>>> import numpy as np
>>> from numpy import linalg as LA
>>> np.set_printoptions(suppress=True, linewidth=100)
>>> def tidy(a):
...     return np.round(a, 1) + 0
... 
>>> mat = np.load("m.npy")
>>> tidy(mat)
array([[0.3, 0.3, 0. , 0.3],
       [0. , 1. , 0. , 0. ],
       [0. , 0.5, 0.5, 0. ],
       [0. , 0.3, 0.3, 0.3]])
>>> mat @ np.ones(4)
array([1., 1., 1., 1.])
>>> mat.sum(axis=1)
array([1., 1., 1., 1.])
>>> tidy(np.sort(np.abs(LA.eigvals(mat)))[::-1])
array([1. , 0.5, 0.3, 0.3])
>>> p = np.eye(4)[0]
>>> for _ in range(5):
...     p = p @ mat
...     print(p.round(1))
... 
[0.3 0.3 0.  0.3]
[0.1 0.6 0.1 0.2]
[0.  0.7 0.1 0.1]
[0.  0.8 0.1 0. ]
[0.  0.9 0.1 0. ]
>>> q, Rm = LA.qr(mat)
>>> q.shape, Rm.shape
((4, 4), (4, 4))
>>> tidy(q.T @ q)
array([[1., 0., 0., 0.],
       [0., 1., 0., 0.],
       [0., 0., 1., 0.],
       [0., 0., 0., 1.]])
>>> np.allclose(Rm.T @ Rm, mat.T @ mat)
True
>>> tidy(q @ Rm)
array([[0.3, 0.3, 0. , 0.3],
       [0. , 1. , 0. , 0. ],
       [0. , 0.5, 0.5, 0. ],
       [0. , 0.3, 0.3, 0.3]])
>>> tidy(np.trace(q @ q.T))
np.float64(4.0)
>>> P = np.triu(np.array([[2, 2, 3, -2], [1, 3, -2, -1], [-3, 0, -2, 0], [1, 0, 0, 1]]), 1) + np.eye(4)
>>> M2 = P @ mat @ LA.inv(P)
>>> tidy(np.trace(M2)), tidy(np.trace(mat))
(np.float64(2.2), np.float64(2.2))
>>> tidy(M2)
array([[ 0.3,  2.5,  4.8,  2.8],
       [ 0. , -0.3, -2. , -0.7],
       [ 0. ,  0.5,  1.5,  0.5],
       [ 0. ,  0.3,  1. ,  0.7]])
>>> m1 = np.load("arr.npy")
>>> m1
array([[ 1, -1],
       [-1,  1]])
>>> np.argsort(-LA.norm(m1, axis=0).round(6), kind="stable")[:3]
array([0, 1])
>>> LA.matrix_rank(m1, rtol=0.1)
np.int64(1)
>>> [round(float(x), 1) for x in LA.svd(m1, compute_uv=False)[:3]]
[2.0, 0.0]
>>> np.allclose(m1[:-1].T @ LA.lstsq(m1[:-1].T, m1[-1])[0], m1[-1])
True
>>> tidy(np.trace(LA.pinv(m1) @ m1))
np.float64(1.0)
>>> tidy(m1 @ LA.pinv(m1) @ m1)
array([[ 1., -1.],
       [-1.,  1.]])
>>> M = np.array([[-1, 0, 0, 1], [-3, 0, -3, 1], [2, 2, 3, 1]])
>>> np.abs(M).max()
np.int64(3)
>>> tidy(M.mean(axis=0))
array([-0.7,  0.7,  0. ,  1. ])
>>> M.sum(axis=1)
array([ 0, -5,  8])
>>> tidy(LA.norm(M))
np.float64(6.2)
>>> M.sum(axis=0)
array([-2,  2,  0,  3])
>>> M - M[0]
array([[ 0,  0,  0,  0],
       [-2,  0, -3,  0],
       [ 3,  2,  3,  0]])
>>> tidy(LA.norm(M) ** 2 / LA.norm(M, 2) ** 2)
np.float64(1.2)
>>> M[2] @ M[0]
np.int64(-1)
>>> tidy(LA.norm(M[2] - M[0]))
np.float64(4.7)
>>> tidy(LA.norm(M[2], 1)), tidy(LA.norm(M[2], np.inf))
(np.float64(8.0), np.float64(3.0))
>>> tidy(LA.norm(M, axis=0))
array([3.7, 2. , 4.2, 1.7])
>>> LA.norm(M, axis=1).argmax()
np.int64(1)
>>> tidy(LA.norm(M, "nuc"))
np.float64(8.8)
>>> F = np.loadtxt("out3.csv", delimiter=",")
>>> tidy(F)
array([[-0.1, -0.2, -0.1],
       [ 0.1, -0.1,  0.2],
       [ 0.1, -0.2,  0. ],
       [ 0. , -0.5,  0.1],
       [ 0. , -0.5,  0.3],
       [ 0.1, -0.2,  0. ],
       [ 0. , -0.6,  0.3],
       [ 0. , -0.1, -0.1],
       [ 0.1, -0.1,  0. ],
       [ 0. ,  0. ,  0.1],
       [ 0.2, -0.1,  0.2],
       [ 0. , -0.4, -0.1],
       [-0.2, -0.1,  0.1],
       [ 0. , -0.6,  0.3],
       [ 0. ,  0.1, -0.1],
       [ 0. ,  0. ,  0. ],
       [-0.1, -0.3,  0.4],
       [ 0.1, -0.3,  0.3],
       [ 0. , -0.6,  0.2],
       [ 0.1, -0.1,  0.2],
       [ 0. , -0.1,  0.1],
       [ 0.1,  0. ,  0.1],
       [ 0. , -0.3,  0.1],
       [-0.1, -0.6,  0.2],
       [-0.1, -0.5,  0.5]])
>>> Xc = (F - F.mean(axis=0)) / F.std(axis=0)
>>> np.argwhere(np.abs(Xc) > 2)
array([[12,  0],
       [24,  2]])
>>> b = LA.lstsq(np.delete(Xc, 0, axis=1), Xc[:, 0])[0]
>>> tidy(b)
array([ 0.2, -0.1])
>>> np.abs(b).argmax()
np.int64(0)
>>> Xc = F - F.mean(axis=0)
>>> left, sigma, Vt = LA.svd(Xc, full_matrices=False)
>>> tidy(sigma ** 2 / (sigma ** 2).sum())
array([0.7, 0.2, 0.1])
>>> tidy(np.abs(Vt[-1]))
array([1. , 0.1, 0.1])
>>> np.abs(Vt[0]).argmax()
np.int64(1)
>>> np.abs(left[:, 0]).argmax()
np.int64(6)
>>> basis = F[[4, 7]].astype(float)
>>> for _ in range(5):
...     idx = LA.norm(F[:, None] - basis, axis=-1).argmin(axis=1)
...     basis = np.array([F[idx == j].mean(axis=0) for j in range(2)])
... 
>>> idx
array([1, 1, 1, 0, 0, 1, 0, 1, 1, 1, 1, 0, 1, 0, 1, 1, 0, 0, 0, 1, 1, 1, 1, 0, 0])
>>> np.bincount(idx)
array([10, 15])
>>> tidy(basis)
array([[ 0. , -0.5,  0.3],
       [ 0. , -0.1,  0.1]])
>>> T = np.stack([F, 3 * F, F[::-1]])
>>> tidy(LA.norm(T, axis=(1, 2)))
array([2. , 5.9, 2. ])
>>> LA.matrix_rank(T.reshape(3, -1))
np.int64(2)
>>> X = np.load("case0.npy")
>>> X
array([[ 0, -1,  5, -2, -4],
       [ 0,  2,  5, -2, -5],
       [-2, -3,  4,  1, -5],
       [ 4,  4,  3, -5, -1]])
>>> M2 = np.array([[3, 6], [2, 5]])
>>> basis = np.kron(M2, X)
>>> tidy(LA.norm(basis, 2)), tidy(LA.norm(M2, 2) * LA.norm(X, 2))
(np.float64(105.5), np.float64(105.5))
>>> LA.matrix_rank(basis)
np.int64(8)
>>> tidy((mat + mat.T) / 2)
array([[0.3, 0.2, 0. , 0.2],
       [0.2, 1. , 0.2, 0.2],
       [0. , 0.2, 0.5, 0.2],
       [0.2, 0.2, 0.2, 0.3]])
>>> tidy(LA.matrix_power(mat, 4))
array([[0. , 0.8, 0.1, 0. ],
       [0. , 1. , 0. , 0. ],
       [0. , 0.9, 0.1, 0. ],
       [0. , 0.9, 0.1, 0. ]])
>>> np.allclose(mat @ mat.T, mat.T @ mat)
False
>>> tidy(np.abs(LA.eigvals(mat)).max())
np.float64(1.0)
>>> np.allclose(mat, mat.T)
False
>>> tidy(LA.det(mat))
np.float64(0.1)
>>> tidy(np.sort(np.abs(LA.eigvals(mat))))
array([0.3, 0.3, 0.5, 1. ])
